In [1]: import numpy as np

In [2]: import numpy.linalg as la

In [3]: np.set_printoptions(precision=1, suppress=True, linewidth=140)

In [4]: F = np.loadtxt("w.csv", delimiter=",")

In [5]: F
Out[5]: 
array([[-2.,  1.,  1.,  1.],
       [ 1., -2.,  1.,  1.],
       [ 1.,  1., -2.,  1.],
       [ 1.,  1.,  1., -2.]])

In [6]: round(la.eigvalsh(F).min(), 1)
Out[6]: np.float64(-3.0)

In [7]: [round(float(la.det(F[:i, :i])), 2) + 0 for i in range(1, 5)]
Out[7]: [-2.0, 3.0, 0.0, -27.0]

In [8]: data = np.array([[5, 6, 7, 8, 9, 10],
   ...:     [11, 12, 13, 14, 15, 16],
   ...:     [17, 18, 19, 20, 21, 22],
   ...:     [23, 24, 25, 26, 27, 28]])

In [9]: rk = la.matrix_rank(data)

In [10]: rk
Out[10]: np.int64(2)

In [11]: null = la.svd(data)[2][rk:].T

In [12]: la.matrix_rank(data.T @ data), la.matrix_rank(data @ data.T)
Out[12]: (np.int64(2), np.int64(2))

In [13]: [int(la.matrix_rank(data[:i])) for i in range(1, len(data) + 1)]
Out[13]: [1, 2, 2, 2]

In [14]: np.round(data @ null, 1) + 0
Out[14]: 
array([[0., 0., 0., 0.],
       [0., 0., 0., 0.],
       [0., 0., 0., 0.],
       [0., 0., 0., 0.]])

In [15]: [int(la.matrix_rank(np.delete(data, i, axis=0))) for i in range(4)]
Out[15]: [2, 2, 2, 2]

In [16]: left, sv, Vt = la.svd(data)

In [17]: vecs = Vt[:(sv > 1e-8).sum()]

In [18]: rng = np.random.default_rng(83)

In [19]: x0 = data[0] + 3 * data[3] + rng.integers(2) * np.eye(6)[3]

In [20]: x0
Out[20]: array([74., 78., 82., 87., 90., 94.])

In [21]: round(float(la.norm(x0 - vecs.T @ vecs @ x0)), 1)
Out[21]: 0.9

In [22]: J = np.load("mat.npy")

In [23]: J
Out[23]: 
array([[ 0.,  0.,  0.,  0.,  0.],
       [ 0.,  0.,  0.,  0., -2.],
       [ 0.,  0.,  0.,  0., -2.],
       [ 0.,  0.,  0.,  0.,  2.],
       [ 0., -2., -2.,  2.,  0.]])

In [24]: # null space of dimension 3

In [25]: np.round(la.det(J), 1)
Out[25]: np.float64(0.0)

In [26]: rk = la.matrix_rank(J)

In [27]: rk
Out[27]: np.int64(2)

In [28]: null = la.svd(J)[2][rk:].T

In [29]: la.matrix_rank(J.T @ J), la.matrix_rank(J @ J.T)
Out[29]: (np.int64(2), np.int64(2))

In [30]: [int(la.matrix_rank(J[:, :j + 1])) for j in range(5)]
Out[30]: [0, 1, 1, 1, 2]

In [31]: null.shape
Out[31]: (5, 3)

In [32]: arr = np.loadtxt("arr.csv", delimiter=",")

In [33]: arr
Out[33]: 
array([[0.5, 0. , 0. , 0. , 0.2, 0.2],
       [0. , 1. , 0. , 0. , 0. , 0. ],
       [0. , 0. , 0.3, 0.3, 0.3, 0. ],
       [0.2, 0. , 0.2, 0.2, 0.2, 0. ],
       [0. , 0.3, 0. , 0. , 0.7, 0. ],
       [0. , 0.3, 0. , 0. , 0.3, 0.3]])

In [34]: [round(float(x), 1) for x in la.svd(arr, compute_uv=False)[:3]]
Out[34]: [1.2, 0.9, 0.5]

In [35]: feats = np.loadtxt("block5.csv", delimiter=",")

In [36]: feats
Out[36]: 
array([[0., 0., 2., 2., 2., 3.],
       [0., 0., 2., 3., 2., 3.],
       [2., 2., 0., 0., 0., 0.],
       [2., 3., 0., 0., 0., 0.],
       [2., 2., 0., 0., 0., 0.],
       [3., 3., 0., 0., 0., 0.]])

In [37]: labels = rng.permutation(6)

In [38]: labels
Out[38]: array([4, 2, 0, 1, 5, 3])

In [39]: B = feats[labels][:, labels]

In [40]: np.round(np.sort(np.abs(la.eigvals(B))), 1) + 0
Out[40]: array([0. , 0. , 0.6, 0.6, 6.8, 6.8])

In [41]: np.diag(B)
Out[41]: array([0., 0., 0., 0., 0., 0.])

In [42]: B
Out[42]: 
array([[0., 0., 2., 2., 0., 0.],
       [0., 0., 2., 2., 0., 0.],
       [2., 2., 0., 0., 3., 2.],
       [2., 2., 0., 0., 3., 3.],
       [0., 0., 3., 3., 0., 0.],
       [0., 0., 2., 3., 0., 0.]])

In [43]: np.round(la.det(B), 1), np.round(la.det(feats[labels]), 1)
Out[43]: (np.float64(0.0), np.float64(0.0))

In [44]: basis = np.array([[-8, -8, -9]])

In [45]: m1 = rng.normal(size=(14, 1)) @ basis + np.array([-4, 8, 2])

In [46]: m1.round(1) + 0
Out[46]: 
array([[ -7.1,   4.9,  -1.5],
       [  4.3,  16.3,  11.3],
       [-13.5,  -1.5,  -8.7],
       [ -5.7,   6.3,   0. ],
       [  0.3,  12.3,   6.8],
       [  8.2,  20.2,  15.8],
       [  1.4,  13.4,   8. ],
       [ -9.6,   2.4,  -4.3],
       [ -8.3,   3.7,  -2.9],
       [-11.1,   0.9,  -6. ],
       [  0.1,  12.1,   6.7],
       [-10.1,   1.9,  -4.8],
       [ -2.4,   9.6,   3.8],
       [-15.6,  -3.6, -11. ]])

In [47]: rk = la.matrix_rank(m1)

In [48]: rk
Out[48]: np.int64(2)

In [49]: null = la.svd(m1)[2][rk:].T

In [50]: np.allclose(m1 @ null, 0)
Out[50]: True

In [51]: [int(la.matrix_rank(m1[:i])) for i in range(1, len(m1) + 1)]
Out[51]: [1, 2, 2, 2, 2, 2, 2, 2, 2, 2, 2, 2, 2, 2]

In [52]: u = np.array([4, -3, -1, 5, -3])

In [53]: X = np.array([np.roll(u, i) for i in range(5)])

In [54]: X
Out[54]: 
array([[ 4, -3, -1,  5, -3],
       [-3,  4, -3, -1,  5],
       [ 5, -3,  4, -3, -1],
       [-1,  5, -3,  4, -3],
       [-3, -1,  5, -3,  4]])

In [55]: u = np.array([-4, -2, -3])

In [56]: np.cross(X[0, :3], X[2, :3])
Out[56]: array([-15, -21,   3])

In [57]: np.correlate(X[0], X[2], "full")
Out[57]: array([ -4,  -9,  26, -26,  13,  17, -32,  34, -15])

In [58]: np.convolve(X[0], u)
Out[58]: array([-16,   4,  -2,  -9,   5,  -9,   9])

In [59]: B = np.array([[3, -3], [-1, -2], [-1, 3], [-2, -3], [0, 0]])

In [60]: la.matrix_rank(np.vstack([X, B.T]))
Out[60]: np.int64(5)

In [61]: np.einsum("ik,kj->ji", X, B)
Out[61]: 
array([[  6,  -8,  20, -13,  -7],
       [-24,  -5,  12, -28,  35]])

In [62]: B @ X
ValueError: matmul: Input operand 1 has a mismatch in its core dimension 0, with gufunc signature (n?,k),(k,m?)->(n?,m?) (size 5 is different from 2)


In [63]: la.matrix_rank(X @ B)
Out[63]: np.int64(2)

In [64]: Q = X.astype(float).copy()

In [65]: for j in range(5):
    ...:     Q[:, j] -= Q[:, :j] @ (Q[:, :j].T @ Q[:, j])
    ...:     Q[:, j] /= la.norm(Q[:, j])
    ...: 

In [66]: np.round(Q.T @ Q, 1) + 0
Out[66]: 
array([[1., 0., 0., 0., 0.],
       [0., 1., 0., 0., 0.],
       [0., 0., 1., 0., 0.],
       [0., 0., 0., 1., 0.],
       [0., 0., 0., 0., 1.]])

In [67]: np.round(Q.T @ X, 1) + 0
Out[67]: 
array([[ 7.7, -5.3,  1.7,  1.7, -5.3],
       [ 0. ,  5.7, -5.7,  3.9, -2.7],
       [ 0. ,  0. ,  5. , -4.4,  1.4],
       [ 0. ,  0. ,  0. ,  4.8, -3.3],
       [ 0. ,  0. ,  0. ,  0. ,  3.5]])

In [68]: u = np.array([1, -2, -2, -1, 0])

In [69]: B = X + np.outer(u, np.eye(5)[0])

In [70]: B
Out[70]: 
array([[ 5., -3., -1.,  5., -3.],
       [-5.,  4., -3., -1.,  5.],
       [ 3., -3.,  4., -3., -1.],
       [-2.,  5., -3.,  4., -3.],
       [-3., -1.,  5., -3.,  4.]])

In [71]: round(float(la.det(B) / la.det(X)), 1), np.round(1 + la.solve(X, u)[0], 1)
Out[71]: (0.3, np.float64(0.3))

In [72]: left, sv, Vt = la.svd(X, full_matrices=False)

In [73]: round(np.sqrt((sv ** 2).sum()), 1), np.round(la.norm(X), 1)
Out[73]: (np.float64(17.3), np.float64(17.3))

In [74]: sv
Out[74]: array([11.6, 11.6,  3.7,  3.7,  2. ])

In [75]: np.cumsum(sv ** 2) / np.sum(sv ** 2)
Out[75]: array([0.4, 0.9, 0.9, 1. , 1. ])

In [76]: np.round(left.T @ X @ Vt.T, 1) + 0
Out[76]: 
array([[11.6,  0. ,  0. ,  0. ,  0. ],
       [ 0. , 11.6,  0. ,  0. ,  0. ],
       [ 0. ,  0. ,  3.7,  0. ,  0. ],
       [ 0. ,  0. ,  0. ,  3.7,  0. ],
       [ 0. ,  0. ,  0. ,  0. ,  2. ]])

In [77]: M = np.loadtxt("data.csv", delimiter=",")

In [78]: M
Out[78]: 
array([[ 1.1,  1.5,  0.9],
       [-0.6,  0. , -2.2],
       [-2.8,  0.4, -1.1],
       [ 1.5, -0.9,  0.1],
       [ 3. , -1. , -2.1],
       [ 4. , -2. ,  1.4],
       [-1. , -0.4, -0.8],
       [ 4.9, -4.1, -0.4],
       [-0.9,  3.6,  1.5],
       [-3.6,  0.6,  2.1],
       [ 2.2,  0.9,  1.2],
       [ 2.5,  0.6,  4.3],
       [-3.1, -0.4,  2.5],
       [-4. ,  2.3,  0.6],
       [-0.3,  0.3, -2.4],
       [ 3. , -2. , -0.5],
       [-0.8, -1.2,  1.6],
       [-3.9,  1.8, -2.5],
       [ 3.8, -2.8,  3.7],
       [ 2.2, -1.2, -1.1],
       [-5. ,  2. ,  0.9],
       [-3. ,  1.4,  0.3],
       [ 4.1,  2.2, -0.2]])

In [79]: dist = la.norm(M[:, None] - M[None], axis=-1)

In [80]: np.unravel_index(dist.round(6).argmax(), dist.shape)
Out[80]: (np.int64(7), np.int64(20))

In [81]: dist.mean(axis=1).argmax()
Out[81]: np.int64(7)

In [82]: dist[18]
Out[82]: 
array([ 5.8,  7.9,  8.8,  4.7,  6.1,  2.4,  7. ,  4.4,  8.2,  8.3,  4.7,  3.7,  7.4,  9.8,  8. ,  4.3,  5.3, 10.9,  0. ,  5.3, 10.4,  8.7,
        6.3])

In [83]: (dist + 1e9 * np.eye(23)).round(6).argmin(axis=1)
Out[83]: array([10, 14, 21, 19, 19, 15,  1, 15,  0, 12,  0, 10,  9, 20,  1, 19,  6,  2,  5, 15, 13, 13, 10])

In [84]: dist[18].round(6).argsort(kind="stable")[:4]
Out[84]: array([18,  5, 11, 15])

In [85]: la.norm(M, axis=1)
Out[85]: array([2.1, 2.3, 3. , 1.8, 3.8, 4.7, 1.3, 6.4, 4. , 4.2, 2.7, 5. , 4. , 4.7, 2.4, 3.6, 2.2, 5. , 6. , 2.7, 5.5, 3.3, 4.7])

In [86]: la.norm(M - M.mean(axis=0), axis=1)
Out[86]: array([1.8, 2.6, 3.3, 1.7, 3.9, 4.5, 1.7, 6.4, 3.9, 4.2, 2.4, 4.6, 3.9, 4.7, 2.8, 3.6, 2. , 5.2, 5.7, 2.8, 5.5, 3.4, 4.5])

In [87]: dist[:5, :5]
Out[87]: 
array([[0. , 3.8, 4.5, 2.6, 4.3],
       [3.8, 0. , 2.5, 3.2, 3.7],
       [4.5, 2.5, 0. , 4.6, 6. ],
       [2.6, 3.2, 4.6, 0. , 2.7],
       [4.3, 3.7, 6. , 2.7, 0. ]])

In [88]: la.matrix_rank(dist ** 2)
Out[88]: np.int64(5)

In [89]: labels = M[:, 1] > np.median(M[:, 1])

In [90]: u = M[labels].mean(axis=0) - M[~labels].mean(axis=0)

In [91]: round((((M - M.mean(axis=0)) @ u > 0) == labels).mean(), 1)
Out[91]: np.float64(0.8)

In [92]: ((M - M.mean(axis=0)) @ u > 0).astype(int)
Out[92]: array([1, 0, 1, 0, 0, 0, 1, 0, 1, 1, 0, 0, 1, 1, 0, 0, 0, 1, 0, 0, 1, 1, 0])

In [93]: np.argsort(-np.abs(u).round(6), kind="stable")
Out[93]: array([1, 0, 2])

In [94]: C2 = np.cov(M, rowvar=False)

In [95]: M.std(axis=0)
Out[95]: array([3. , 1.8, 1.8])

In [96]: np.argwhere(np.triu(np.abs(np.corrcoef(M.T)) > 0.8, 1))
Out[96]: array([], shape=(0, 2), dtype=int64)
